% ipython --no-banner

In [1]: import numpy as np

In [2]: np.set_printoptions(suppress=True, linewidth=200)

In [3]: M = np.load("a.npy")

In [4]: print(M)
[[ 4 -3  0  0  0  0]
 [-3 -2  0  0  0  0]
 [ 6 -4  0  0  0  0]
 [ 0  0  4 -3  0  0]
 [ 0  0 -3 -2  0  0]
 [ 0  0  6 -4  0  0]
 [ 0  0  0  0  4 -3]
 [ 0  0  0  0 -3 -2]
 [ 0  0  0  0  6 -4]]

In [5]: A2 = np.c_[M[:, :3] @ np.array([[1, 0, 0], [0, 0, 0], [2, 0, 1]]), np.array([-2, -9, 5, -6, -6, -5, 2, 3, -4])]

In [6]: print(A2)
[[ 4  0  0 -2]
 [-3  0  0 -9]
 [ 6  0  0  5]
 [ 8  0  4 -6]
 [-6  0 -3 -6]
 [12  0  6 -5]
 [ 0  0  0  2]
 [ 0  0  0  3]
 [ 0  0  0 -4]]

In [7]: print(np.linalg.matrix_rank(A2))
3

In [8]: print(np.linalg.matrix_rank(np.c_[M, A2]))
7

In [9]: print(np.round(np.linalg.norm(np.linalg.qr(M)[0].T @ A2, axis=0) ** 2 / ((A2 ** 2).sum(axis=0) + 1e-12), 3))
[1.    0.    1.    0.866]

In [10]: hat = M @ np.linalg.solve(M.T @ M, M.T)

In [11]: print(np.trace(hat))
6.0

In [12]: print(np.round(np.linalg.eigvalsh(hat), 3) + 0)
[0. 0. 0. 1. 1. 1. 1. 1. 1.]

In [13]: print(hat.round(3))
[[ 0.337  0.055  0.47   0.     0.     0.     0.     0.     0.   ]
 [ 0.055  0.995 -0.039  0.     0.     0.     0.     0.     0.   ]
 [ 0.47  -0.039  0.667  0.     0.     0.     0.     0.     0.   ]
 [ 0.     0.     0.     0.337  0.055  0.47   0.     0.     0.   ]
 [ 0.     0.     0.     0.055  0.995 -0.039  0.     0.     0.   ]
 [ 0.     0.     0.     0.47  -0.039  0.667  0.     0.     0.   ]
 [ 0.     0.     0.     0.     0.     0.     0.337  0.055  0.47 ]
 [ 0.     0.     0.     0.     0.     0.     0.055  0.995 -0.039]
 [ 0.     0.     0.     0.     0.     0.     0.47  -0.039  0.667]]

In [14]: print(np.round(hat @ M[:, 0], 3))
[ 4. -3.  6.  0.  0.  0.  0.  0.  0.]

In [15]: print(np.allclose(hat @ hat, hat))
True

In [16]: q, Rm = np.linalg.qr(M)

In [17]: print(np.round(abs(Rm[0, 0]), 3), round(np.linalg.norm(M[:, 0]), 3))
7.81 7.81

In [18]: print(np.round(np.abs(np.diag(Rm)), 3))
[7.81  3.774 7.81  3.774 7.81  3.774]

In [19]: A = np.load("out13.npy")

In [20]: print(A)
[[ -2.   3.   3.  -3.]
 [ -8.   6.  10.  -7.]
 [ -8.   7.   9.  -7.]
 [-16.  12.  18. -13.]]

In [21]: rng = np.random.default_rng(906089)

In [22]: lab = rng.permutation(4)

In [23]: A2 = A[:, lab] * rng.choice([-1, 1], 4)

In [24]: print(A2)
[[  2.   3.  -3.  -3.]
 [  8.   7.  -6. -10.]
 [  8.   7.  -7.  -9.]
 [ 16.  13. -12. -18.]]

In [25]: Uu, _, VT = np.linalg.svd(A.T @ A2)

In [26]: print(np.round(np.linalg.lstsq(A, A2)[0], 3) + 0)
[[-1.  0.  0.  0.]
 [ 0.  0. -1.  0.]
 [ 0.  0.  0. -1.]
 [ 0. -1.  0.  0.]]

In [27]: print(lab)
[0 3 1 2]

In [28]: vec = np.array([-1, -7, 2, -3])

In [29]: h1 = np.maximum(A @ vec, 0)

In [30]: print(np.maximum(A @ (3 * vec), 0))
[ 0. 21.  0. 21.]

In [31]: print(A.T @ h1)
[-168.  126.  196. -140.]

In [32]: print(np.maximum(A @ vec, 0) - np.maximum(-A @ vec, 0))
[-4.  7. -2.  7.]

In [33]: print(h1)
[0. 7. 0. 7.]

In [34]: u = np.array([0, 2, 1, 1])

In [35]: A2 = A + np.outer(u, np.eye(4)[2])

In [36]: print(np.linalg.matrix_rank(np.linalg.inv(A2) - np.linalg.inv(A), tol=1e-8))
1

In [37]: print(round(np.linalg.det(A2) / np.linalg.det(A), 3), round(1 + np.linalg.solve(A, u)[2], 3))
6.5 6.5

In [38]: lab = rng.permutation(4)

In [39]: print(lab)
[0 3 1 2]

In [40]: A2 = A[lab][:, lab]

In [41]: print(np.diag(A2))
[ -2. -13.   6.   9.]

In [42]: print(np.round(np.linalg.det(A2), 3), round(np.linalg.det(A[lab]), 3))
4.0 4.0

In [43]: print(np.round(np.sort(np.abs(np.linalg.eigvals(A2))), 3))
[1. 1. 2. 2.]

In [44]: A2 = np.array([[2, 4, 2, 2, 5, 9],
    ...:     [0, 7, 8, 5, 2, 8],
    ...:     [4, 9, 0, 5, 2, 0],
    ...:     [5, 9, 0, 6, 6, 2],
    ...:     [1, 3, 3, 7, 8, 5],
    ...:     [7, 1, 9, 2, 4, 9]])

In [45]: A2[-1] = A2[0]

In [46]: K = A2 + 0.02 * np.eye(6)

In [47]: print(K)
[[2.02 4.   2.   2.   5.   9.  ]
 [0.   7.02 8.   5.   2.   8.  ]
 [4.   9.   0.02 5.   2.   0.  ]
 [5.   9.   0.   6.02 6.   2.  ]
 [1.   3.   3.   7.   8.02 5.  ]
 [2.   4.   2.   2.   5.   9.02]]

In [48]: u, g = K[3], K[4]

In [49]: print(u @ g)
132.26

In [50]: print(np.round(u @ u, 3))
182.24

In [51]: pr = (u @ g) / (u @ u) * u

In [52]: print(np.round(np.outer(u, g), 3))
[[ 5.   15.   15.   35.   40.1  25.  ]
 [ 9.   27.   27.   63.   72.18 45.  ]
 [ 0.    0.    0.    0.    0.    0.  ]
 [ 6.02 18.06 18.06 42.14 48.28 30.1 ]
 [ 6.   18.   18.   42.   48.12 30.  ]
 [ 2.    6.    6.   14.   16.04 10.  ]]

In [53]: print(np.round(g - pr, 3))
[-2.629 -3.532  3.     2.631  3.666  3.549]

In [54]: print(round(float(np.linalg.norm(u + g) ** 2 + np.linalg.norm(u - g) ** 2), 3))
679.122

In [55]: print(np.linalg.matrix_rank(np.outer(u, g)))
1

In [56]: print(pr.round(3))
[3.629 6.532 0.    4.369 4.354 1.451]
